In [1]: import numpy as np

In [2]: from numpy import linalg as LA

In [3]: np.set_printoptions(precision=2, suppress=True, linewidth=100)

In [4]: rng = np.random.default_rng(98470)

In [5]: feats = rng.normal(size=(23, 3)) + 20 * np.array([2, 2, 0])

In [6]: feats.round(2) + 0
Out[6]: 
array([[39.56, 40.76,  0.46],
       [40.25, 40.47,  0.61],
       [40.74, 37.75, -0.77],
       [39.27, 40.32, -0.78],
       [40.72, 40.02,  0.02],
       [40.52, 38.64,  0.22],
       [40.35, 40.41, -1.16],
       [39.84, 39.47,  0.19],
       [39.44, 39.05,  2.02],
       [40.35, 38.23,  0.52],
       [39.06, 41.64,  0.  ],
       [40.14, 39.38, -0.36],
       [39.33, 38.34,  0.87],
       [39.62, 41.23, -2.2 ],
       [41.52, 39.28,  0.07],
       [41.47, 41.98, -2.81],
       [39.83, 40.75,  1.71],
       [40.61, 38.52,  0.02],
       [40.28, 38.3 , -0.28],
       [40.64, 40.19, -1.61],
       [39.2 , 39.89,  0.8 ],
       [41.07, 39.92,  0.53],
       [38.18, 39.6 , -0.96]])

In [7]: C2 = np.cov(feats, rowvar=False)

In [8]: C2
Out[8]: 
array([[ 0.66, -0.09, -0.21],
       [-0.09,  1.29, -0.47],
       [-0.21, -0.47,  1.29]])

In [9]: np.round(np.corrcoef(feats[:, 0], feats[:, 2])[0, 1], 2)
Out[9]: np.float64(-0.23)

In [10]: print(C2.shape)
(3, 3)

In [11]: np.median(feats, axis=0)
Out[11]: array([40.25, 39.89,  0.02])

In [12]: np.corrcoef(feats.T)
Out[12]: 
array([[ 1.  , -0.1 , -0.23],
       [-0.1 ,  1.  , -0.36],
       [-0.23, -0.36,  1.  ]])

In [13]: LA.eigvalsh(C2)[::-1]
Out[13]: array([1.76, 0.97, 0.51])

In [14]: np.polyfit(feats[:, 0], feats[:, 2], 1)
Out[14]: array([-0.32, 12.56])

In [15]: feats.std(axis=0)
Out[15]: array([0.79, 1.11, 1.11])

In [16]: [round(float(x), 2) for x in LA.svd(feats, compute_uv=False)[:3]]
Out[16]: [270.76, 5.53, 4.61]

In [17]: np.abs(LA.svd(feats)[2][-1])
Out[17]: array([0.61, 0.62, 0.5 ])

In [18]: Xs = feats - feats.mean(axis=0)

In [19]: Uu, s, Vt = LA.svd(Xs, full_matrices=False)

In [20]: np.abs(Vt[0]).argmax()
Out[20]: np.int64(2)

In [21]: Vt[0] * np.sign(Vt[0, np.abs(Vt[0]).argmax()])
Out[21]: array([-0.08, -0.69,  0.72])

In [22]: np.abs(Vt[-1])
Out[22]: array([0.83, 0.35, 0.43])

In [23]: X = np.load("arr.npy")

In [24]: X
Out[24]: 
array([[  4,  -4,   6, -18, -13],
       [ -4,  -4,  12,   4,  -3],
       [  6,  12,  12,   5,  -9],
       [-18,   4,   5, -16,  -1],
       [-13,  -3,  -9,  -1,   2]])

In [25]: # symmetric, so the eigenvalues are real

In [26]: np.all(LA.eigvalsh(X) > 0)
Out[26]: np.False_

In [27]: ev, V = LA.eigh(X)

In [28]: x = np.array([4, -4, -1, 2, -1])

In [29]: np.abs(X).sum(axis=1).max(), round(float(np.abs(ev).max()), 2)
Out[29]: (np.int64(45), 29.29)

In [30]: LA.eigvalsh(X[1:, 1:])
Out[30]: array([-17.32, -10.55,  -1.75,  23.62])
